$ python -q
>>> import numpy as np
>>> from numpy import linalg as LA
>>> np.set_printoptions(precision=2, suppress=True, linewidth=100, sign=" ")
>>> def rd(a):
...     return np.round(a, 2) + 0
... 
>>> F = np.array([[1.0, 0.0, 0.0], [0.0, -2.0, 3.0], [0.0, 2.0, -2.0]])
>>> # splits into 2 blocks
>>> (F + F.T) / 2
array([[ 1. ,  0. ,  0. ],
       [ 0. , -2. ,  2.5],
       [ 0. ,  2.5, -2. ]])
>>> np.trace(F)
np.float64(-3.0)
>>> rd(np.sort(np.abs(LA.eigvals(F))))
array([ 0.45,  1.  ,  4.45])
>>> rd(LA.det(F))
np.float64(-2.0)
>>> np.allclose(F @ F.T, F.T @ F)
False
>>> np.allclose(F, F.T)
False
>>> m1 = np.load("test16.npy")
>>> m1
array([[-0.2,  0.7, -0.4, -0.7,  0. , -0.7],
       [ 2. , -0.7,  0.5,  0.2, -0.7,  0.1],
       [ 0.5,  0. ,  0.1, -2.3, -0.6,  0.5],
       [ 0. , -2.4, -0.3,  0.1,  1.6, -1.3],
       [-1.2,  0.5,  0.7, -0.6,  0. , -0.8]])
>>> blk = np.stack([m1, 4 * m1, m1[::-1]])
>>> rd(LA.norm(blk, axis=(1, 2)))
array([  5.14,  20.55,   5.14])
>>> (blk @ m1.T).shape
(3, 5, 5)
>>> blk.shape
(3, 5, 6)
>>> LA.matrix_rank(blk.reshape(3, -1))
np.int64(2)
>>> rd(np.einsum("bij,cij->bc", blk, blk))
array([[  26.4 ,  105.6 ,    9.34],
       [ 105.6 ,  422.4 ,   37.36],
       [   9.34,   37.36,   26.4 ]])
>>> f = np.array([-2, 4])
>>> rd(np.array([np.convolve(row, f, "same") for row in m1]))
array([[ 0.4, -2.2,  3.6, -0.2, -2.8,  1.4],
       [-4. ,  9.4, -3.8,  1.6,  2.2, -3. ],
       [-1. ,  2. , -0.2,  5. , -8. , -3.4],
       [ 0. ,  4.8, -9. , -1.4, -2.8,  9. ],
       [ 2.4, -5.8,  0.6,  4. , -2.4,  1.6]])
>>> rd(np.correlate(m1[2], m1[4], "full"))
array([-0.4 ,  0.  , -0.38,  2.19,  0.67,  0.45, -1.2 , -1.99,  2.81,  0.97, -0.6 ])
>>> np.polyval(f, m1[2])
array([ 3. ,  4. ,  3.8,  8.6,  5.2,  3. ])
>>> rd(np.convolve(m1[2], f))
array([-1. ,  2. , -0.2,  5. , -8. , -3.4,  2. ])
>>> np.cross(m1[2, :3], m1[4, :3])
array([-0.05, -0.47,  0.25])
>>> t = np.radians(36)
>>> Rm = np.eye(6)
>>> Rm[5, 5] = Rm[0, 0] = np.cos(t)
>>> Rm[5, 0], Rm[0, 5] = -np.sin(t), np.sin(t)
>>> rd(Rm)
array([[ 0.81,  0.  ,  0.  ,  0.  ,  0.  ,  0.59],
       [ 0.  ,  1.  ,  0.  ,  0.  ,  0.  ,  0.  ],
       [ 0.  ,  0.  ,  1.  ,  0.  ,  0.  ,  0.  ],
       [ 0.  ,  0.  ,  0.  ,  1.  ,  0.  ,  0.  ],
       [ 0.  ,  0.  ,  0.  ,  0.  ,  1.  ,  0.  ],
       [-0.59,  0.  ,  0.  ,  0.  ,  0.  ,  0.81]])
>>> M2 = m1 @ Rm.T
>>> rd(np.abs(M2 - m1).max(axis=0))
array([ 0.76,  0.  ,  0.  ,  0.  ,  0.  ,  1.19])
>>> rd(LA.det(Rm)), rd(np.trace(Rm))
(np.float64(1.0), np.float64(5.62))
>>> rd(LA.svd(m1, compute_uv=False)), rd(LA.svd(M2, compute_uv=False))
(array([ 3.33,  2.76,  2.38,  1.11,  0.9 ]), array([ 3.33,  2.76,  2.38,  1.11,  0.9 ]))
